In [1]: import numpy as np

In [2]: np.set_printoptions(precision=3, suppress=True, linewidth=100, sign=" ")

In [3]: M = np.load("layer3.npy")

In [4]: M
Out[4]: 
array([[ 0.028, -0.083,  0.139, -0.028],
       [-0.083,  0.25 , -0.417,  0.083],
       [ 0.139, -0.417,  0.694, -0.139],
       [-0.028,  0.083, -0.139,  0.028]])

In [5]: left, s, vt = np.linalg.svd(M)

In [6]: np.argmax(s[:-1] / (s[1:] + 1e-6)) + 1
Out[6]: np.int64(1)

In [7]: A2 = left[:, :1] @ np.diag(s[:1]) @ vt[:1]

In [8]: np.linalg.matrix_rank(M, rtol=0.05)
Out[8]: np.int64(1)

In [9]: print(np.round(np.linalg.norm(M - A2, 2), 3), np.round(s[1], 3))
0.0 0.0

In [10]: np.round(np.linalg.norm(M, 2) / np.linalg.norm(M), 3)
Out[10]: np.float64(1.0)

In [11]: print([round(float(x), 3) for x in np.linalg.svd(M, compute_uv=False)[:3]])
[1.0, 0.0, 0.0]

In [12]: u = np.array([2, -1, 1])

In [13]: np.polyval(u, M[2])
Out[13]: array([ 0.9  ,  1.764,  1.27 ,  1.177])

In [14]: np.convolve(M[2], u)
Out[14]: array([ 0.278, -0.972,  1.944, -1.389,  0.833, -0.139])

In [15]: np.correlate(M[2], M[3], "full")
Out[15]: array([ 0.004, -0.031,  0.089, -0.139,  0.089, -0.031,  0.004])

In [16]: K = np.loadtxt("out12.csv", delimiter=",")

In [17]: K
Out[17]: 
array([[-2.215,  1.558, -1.601],
       [ 1.095, -0.759,  0.652],
       [-2.21 ,  1.523, -1.567],
       [-1.217,  0.849, -0.769],
       [ 1.106, -0.804,  0.726],
       [ 2.18 , -1.602,  1.591],
       [-0.029, -0.03 , -0.058],
       [-1.122,  0.744, -0.854],
       [-2.177,  1.566, -1.613],
       [-0.034,  0.061, -0.072],
       [-2.222,  1.601, -1.592],
       [ 1.131, -0.743,  0.836],
       [ 1.163, -0.813,  0.906]])

In [18]: x0 = np.array([-1, -2, 4])

In [19]: rhs = K @ x0

In [20]: coef, lr = np.zeros(3), 1 / np.linalg.norm(K, 2) ** 2

In [21]: for i in range(150):
    ...:     coef -= lr * K.T @ (K @ coef - rhs)
    ...:     if i % 50 == 0: print(i, round(np.linalg.norm(K @ coef - rhs), 3))
    ...: 
0 0.638
50 0.622
100 0.607

In [22]: round(np.linalg.cond(K), 3)
Out[22]: np.float64(76.221)

In [23]: print(coef)
[ 1.505 -1.105  1.39 ]

In [24]: np.abs(np.linalg.svd(K)[2][-1])
Out[24]: array([ 0.628,  0.769,  0.117])

In [25]: round(float(np.linalg.norm(K, 2) / np.linalg.norm(K)), 3)
Out[25]: 1.0

In [26]: np.argsort(-np.linalg.norm(K, axis=0).round(6), kind="stable")[:3]
Out[26]: array([ 0,  2,  1])

In [27]: np.linalg.cond(K) > 100
Out[27]: np.False_

In [28]: q, R = np.linalg.qr(K)

In [29]: np.trace(q @ q.T)
Out[29]: np.float64(3.0)

In [30]: R
Out[30]: 
array([[ 5.658, -4.003,  4.054],
       [ 0.   , -0.132,  0.006],
       [ 0.   ,  0.   ,  0.221]])

In [31]: J = np.load("a.npy")

In [32]: J
Out[32]: 
array([[ 1,  0,  0],
       [ 2,  1,  0],
       [-2,  1,  1]])

In [33]: rng = np.random.default_rng(293)

In [34]: A2 = J + rng.integers(-2, 3, (3, 2)) @ rng.integers(-2, 3, (2, 3))

In [35]: A2
Out[35]: 
array([[ 7,  1,  4],
       [ 6, -1,  4],
       [-6,  1, -2]])

In [36]: A2 - J
Out[36]: 
array([[ 6,  1,  4],
       [ 4, -2,  4],
       [-4,  0, -3]])

In [37]: q, R = np.linalg.qr(A2)

In [38]: R
Out[38]: 
array([[-11.   ,   0.455,  -5.818],
       [  0.   ,   1.671,   0.386],
       [  0.   ,   0.   ,   1.414]])

In [39]: np.abs(np.diag(R))
Out[39]: array([ 11.   ,   1.671,   1.414])

In [40]: np.round(np.trace(q @ q.T), 3)
Out[40]: np.float64(3.0)

In [41]: q.round(3) + 0
Out[41]: 
array([[-0.636,  0.771,  0.   ],
       [-0.545, -0.45 ,  0.707],
       [ 0.545,  0.45 ,  0.707]])
